In [1]: import numpy as np

In [2]: np.set_printoptions(precision=2, suppress=True, linewidth=140, floatmode="fixed")

In [3]: def rnd(a):
   ...:     return np.round(a, 2) + 0
   ...: 

In [4]: F = np.array([[-1, 1, -2, 2, 0],
   ...:     [1, -1, 1, -2, 2],
   ...:     [-2, 1, -1, 1, -2],
   ...:     [2, -2, 1, -1, 1],
   ...:     [0, 2, -2, 1, -1]])

In [5]: F
Out[5]: 
array([[-1,  1, -2,  2,  0],
       [ 1, -1,  1, -2,  2],
       [-2,  1, -1,  1, -2],
       [ 2, -2,  1, -1,  1],
       [ 0,  2, -2,  1, -1]])

In [6]: rng = np.random.default_rng(5219)

In [7]: other = F + rng.integers(-2, 3, (5, 1)) @ rng.integers(-2, 3, (1, 5))

In [8]: other
Out[8]: 
array([[ 1,  3,  0,  0, -1],
       [-1, -3, -1,  0,  3],
       [ 0,  3,  1, -1, -3],
       [ 0, -4, -1,  1,  2],
       [-2,  0, -4,  3,  0]])

In [9]: print(np.abs(other - F).sum(axis=1))
[9 9 9 9 9]

In [10]: print(rnd(np.linalg.svd(other - F, compute_uv=False)))
[9.22 0.00 0.00 0.00 0.00]

In [11]: np.linalg.matrix_rank(other - F, tol=1e-8)
Out[11]: np.int64(1)

In [12]: x = np.array([0, 2, 1, 2, 1])

In [13]: rhs = other @ x

In [14]: rhs
Out[14]: array([ 5, -4,  2, -5,  2])

In [15]: print(rnd(np.linalg.solve(other, -2 * rhs)))
[ 0.00 -4.00 -2.00 -4.00 -2.00]

In [16]: rnd(np.linalg.solve(other.T, other[0]))
Out[16]: array([1.00, 0.00, 0.00, 0.00, 0.00])

In [17]: print(rnd(np.linalg.solve(other, rhs + other[:, 2])))
[0.00 2.00 2.00 2.00 1.00]

In [18]: rnd(np.linalg.solve(other, other[:, 4]))
Out[18]: array([0.00, 0.00, 0.00, 0.00, 1.00])

In [19]: other = F / np.linalg.norm(F, axis=1, keepdims=True)

In [20]: C2 = other @ other.T

In [21]: (C2 - 2 * np.eye(5)).round(6).argmax(axis=1)
Out[21]: array([4, 3, 0, 1, 0])

In [22]: rnd(np.linalg.norm(other, axis=1))
Out[22]: array([1.00, 1.00, 1.00, 1.00, 1.00])

In [23]: (np.abs(C2) > 0.9).astype(int)
Out[23]: 
array([[1, 0, 0, 0, 0],
       [0, 1, 1, 0, 0],
       [0, 1, 1, 1, 0],
       [0, 0, 1, 1, 0],
       [0, 0, 0, 0, 1]])

In [24]: rnd(C2[3])
Out[24]: array([-0.76,  0.82, -0.91,  1.00, -0.76])
